% python3 -q
>>> import numpy as np
>>> import numpy.linalg as la
>>> np.set_printoptions(precision=2, suppress=True, linewidth=200, sign=" ")
>>> tidy = lambda a: np.round(a, 2) + 0
>>> feats = np.loadtxt("dump.csv", delimiter=",")
>>> feats
array([[ 0.,  1.,  0.,  0.,  3.,  2.,  1.],
       [ 1.,  0.,  1.,  0.,  0.,  3.,  2.],
       [ 2.,  1.,  0.,  1.,  0.,  0.,  3.],
       [ 3.,  2.,  1.,  0.,  1.,  0.,  0.],
       [ 0.,  3.,  2.,  1.,  0.,  1.,  0.],
       [ 0.,  0.,  3.,  2.,  1.,  0.,  1.],
       [ 1.,  0.,  0.,  3.,  2.,  1.,  0.]])
>>> rng = np.random.default_rng(699171)
>>> z = rng.permutation(7)
>>> B = feats[:, z] * rng.choice([-1, 1], 7)
>>> B
array([[ 0., -1., -0.,  3.,  2., -1.,  0.],
       [ 1., -2., -1.,  0.,  3., -0.,  0.],
       [ 0., -3., -2.,  0.,  0., -1.,  1.],
       [ 1., -0., -3.,  1.,  0., -2.,  0.],
       [ 2., -0., -0.,  0.,  1., -3.,  1.],
       [ 3., -1., -0.,  1.,  0., -0.,  2.],
       [ 0., -0., -1.,  2.,  1., -0.,  3.]])
>>> U, _, Vh = la.svd(feats.T @ B)
>>> z
array([ 2,  6,  0,  4,  5,  1,  3])
>>> tidy(U @ Vh)
array([[ 0.,  0., -1.,  0.,  0.,  0.,  0.],
       [ 0.,  0.,  0.,  0.,  0., -1.,  0.],
       [ 1.,  0.,  0.,  0.,  0.,  0.,  0.],
       [ 0.,  0.,  0.,  0.,  0.,  0.,  1.],
       [ 0.,  0.,  0.,  1.,  0.,  0.,  0.],
       [ 0.,  0.,  0.,  0.,  1.,  0.,  0.],
       [ 0., -1.,  0.,  0.,  0.,  0.,  0.]])
>>> (feats + feats.T) / 2
array([[ 0. ,  1. ,  1. ,  1.5,  1.5,  1. ,  1. ],
       [ 1. ,  0. ,  1. ,  1. ,  1.5,  1.5,  1. ],
       [ 1. ,  1. ,  0. ,  1. ,  1. ,  1.5,  1.5],
       [ 1.5,  1. ,  1. ,  0. ,  1. ,  1. ,  1.5],
       [ 1.5,  1.5,  1. ,  1. ,  0. ,  1. ,  1. ],
       [ 1. ,  1.5,  1.5,  1. ,  1. ,  0. ,  1. ],
       [ 1. ,  1. ,  1.5,  1.5,  1. ,  1. ,  0. ]])
>>> (feats - feats.T) / 2
array([[ 0. ,  0. , -1. , -1.5,  1.5,  1. ,  0. ],
       [ 0. ,  0. ,  0. , -1. , -1.5,  1.5,  1. ],
       [ 1. ,  0. ,  0. ,  0. , -1. , -1.5,  1.5],
       [ 1.5,  1. ,  0. ,  0. ,  0. , -1. , -1.5],
       [-1.5,  1.5,  1. ,  0. ,  0. ,  0. , -1. ],
       [-1. , -1.5,  1.5,  1. ,  0. ,  0. ,  0. ],
       [ 0. , -1. , -1.5,  1.5,  1. ,  0. ,  0. ]])
>>> np.trace(feats)
np.float64(0.0)
